$ python -q
>>> import numpy as np
>>> import numpy.linalg as la
>>> np.set_printoptions(suppress=True, linewidth=200)
>>> M = np.loadtxt("dump.csv", delimiter=",")
>>> print(M)
[[0.5714 0.2857 0.1429]
 [0.375  0.5    0.125 ]
 [0.125  0.375  0.5   ]]
>>> # rows sum to 1
>>> hat = np.triu(np.array([[2, 1, 3], [0, 5, 2], [2, 4, 0]]), 1) + np.eye(3)
>>> out = hat @ M @ la.inv(hat)
>>> print(round(np.trace(out), 4), round(np.trace(M), 4))
1.5714 1.5714
>>> f = np.array([-8, 2, 8])
>>> print(np.round(np.polyval(f, M[0]), 4))
[6.5308 7.9184 8.1224]
>>> print(np.round(np.correlate(M[0], M[2], "full"), 4))
[0.2857 0.3571 0.25   0.0893 0.0179]
>>> print(np.round(np.cross(M[0, :3], M[2, :3]), 4))
[ 0.0893 -0.2678  0.1786]
>>> E = np.abs(np.array([[-1, -6, -7], [1, -9, 1], [-4, 8, -4]])) + np.eye(3)
>>> E = E / E.sum(axis=1, keepdims=True)
>>> print(E.round(4))
[[0.1333 0.4    0.4667]
 [0.0833 0.8333 0.0833]
 [0.2353 0.4706 0.2941]]
>>> w, V = la.eig(E)
>>> print(np.round(np.sort(la.eigvals(la.inv(E))), 4))
[-8.0646  1.      2.5989]
>>> print(np.round(np.prod(w), 4))
-0.0477
>>> print(np.round(E @ V[:, 0] - w[0] * V[:, 0], 4) + 0)
[0. 0. 0.]
>>> print(np.round(np.sort(la.eigvals(E @ E)), 4))
[0.0154 0.1481 1.    ]
>>> print(np.round(np.sort(la.eigvals(E.T)), 4))
[-0.124   0.3848  1.    ]
>>> print(np.round((E + E.T) / 2, 4))
[[0.1333 0.2417 0.351 ]
 [0.2417 0.8333 0.277 ]
 [0.351  0.277  0.2941]]
>>> print(np.round(la.det(E), 4))
-0.0477
>>> print(round(np.abs(la.eigvals(E)).max(), 4))
1.0
>>> data = np.load("mat.npy")
>>> print(data)
[[-2.  -0.1 -0.4]
 [26.   1.   2. ]
 [-8.   0.8 -0.7]]
>>> # row 1 dominates
>>> rng = np.random.default_rng(3783)
>>> z = rng.permutation(3)
>>> print(z)
[0 1 2]
>>> out = data[z][:, z]
>>> print(np.round(np.sort(np.abs(la.eigvals(out))), 4))
[1.4559 1.4559 3.3684]
>>> print(np.diag(out))
[-2.   1.  -0.7]
>>> print(np.round(la.det(out), 4), round(float(la.det(data[z])), 4))
-7.14 -7.14
>>> W0 = np.load("x.npy")
>>> print(W0)
[[ 0.5  0.2  0.6 -1.4]
 [-1.9  1.4 -0.4  0.5]
 [ 0.2  0.  -0.7 -0.5]
 [ 1.1  0.5 -1.   0.1]]
>>> print(np.round(np.poly(W0), 4))
[ 1.     -1.3     0.54   -0.691  -3.4187]
>>> print(np.round(la.eigvals(W0), 4))
[ 1.7997+0.j      0.2442+1.3647j  0.2442-1.3647j -0.9882+0.j    ]
>>> print(np.einsum("ii->", W0))
1.3
>>> out = E / np.sqrt((E ** 2).mean(axis=1, keepdims=True))
>>> print(out[1].round(4))
[0.1715 1.715  0.1715]
>>> print(la.matrix_rank(E - E.mean(axis=1, keepdims=True)))
2
>>> print(np.round(la.norm(out, axis=1), 4))
[1.7321 1.7321 1.7321]
>>> print(np.round(E - E.mean(axis=1, keepdims=True), 4))
[[-0.2     0.0667  0.1333]
 [-0.25    0.5    -0.25  ]
 [-0.098   0.1373 -0.0392]]
>>> x = np.array([0, 2, 0, 0])
>>> y = W0 @ x
>>> print(y)
[0.4 2.8 0.  1. ]
>>> print(np.round(la.solve(W0, W0[:, 0]), 4) + 0)
[1. 0. 0. 0.]
>>> print(np.round(la.solve(W0.T, W0[2]), 4) + 0)
[0. 0. 1. 0.]
>>> print(np.round(la.solve(W0, y + W0[:, 1]), 4) + 0)
[0. 3. 0. 0.]
>>> z = rng.permutation(4)
>>> print(z)
[3 0 1 2]
>>> out = W0[z][:, z]
>>> print(np.allclose(out, W0))
False
>>> F = np.load("w.npy")
>>> print(F)
[[ 0  7 16]
 [ 0  0  0]
 [ 0  0  0]
 [ 0  0  0]
 [ 0  6 15]
 [ 0  0  0]
 [ 0  3  3]
 [ 0  5 11]
 [ 0  3  0]
 [ 0  0  0]
 [ 0  1  0]
 [ 0  8 17]
 [ 0  0  0]
 [ 0  9 21]
 [ 0  4 10]
 [ 0  2  2]
 [ 0  0  0]
 [ 0  2  0]]
>>> # row 2 repeats row 1
>>> out = F + rng.integers(-2, 3, (18, 2)) @ rng.integers(-2, 3, (2, 3))
>>> print(out)
[[ 1 10 22]
 [ 0 -1 -4]
 [ 3  4 -2]
 [-1 -1  2]
 [-1  5 17]
 [ 0 -2 -8]
 [ 1  6  9]
 [ 0  4  7]
 [ 0  2 -4]
 [ 2  2 -4]
 [ 0 -1 -8]
 [ 0  9 21]
 [ 1  0 -6]
 [-1  7 19]
 [ 0  5 14]
 [-1  2  8]
 [-1 -1  2]
 [-1  2  6]]
>>> print(np.round(la.svd(out - F, compute_uv=False), 4) + 0)
[20.9231  8.1378  0.    ]
>>> print(np.abs(out - F).sum(axis=1))
[10  5  9  4  4 10 10  5  5  8 10  5  7  5  5  7  4  7]
>>> print(out - F)
[[ 1  3  6]
 [ 0 -1 -4]
 [ 3  4 -2]
 [-1 -1  2]
 [-1 -1  2]
 [ 0 -2 -8]
 [ 1  3  6]
 [ 0 -1 -4]
 [ 0 -1 -4]
 [ 2  2 -4]
 [ 0 -2 -8]
 [ 0  1  4]
 [ 1  0 -6]
 [-1 -2 -2]
 [ 0  1  4]
 [-1  0  6]
 [-1 -1  2]
 [-1  0  6]]
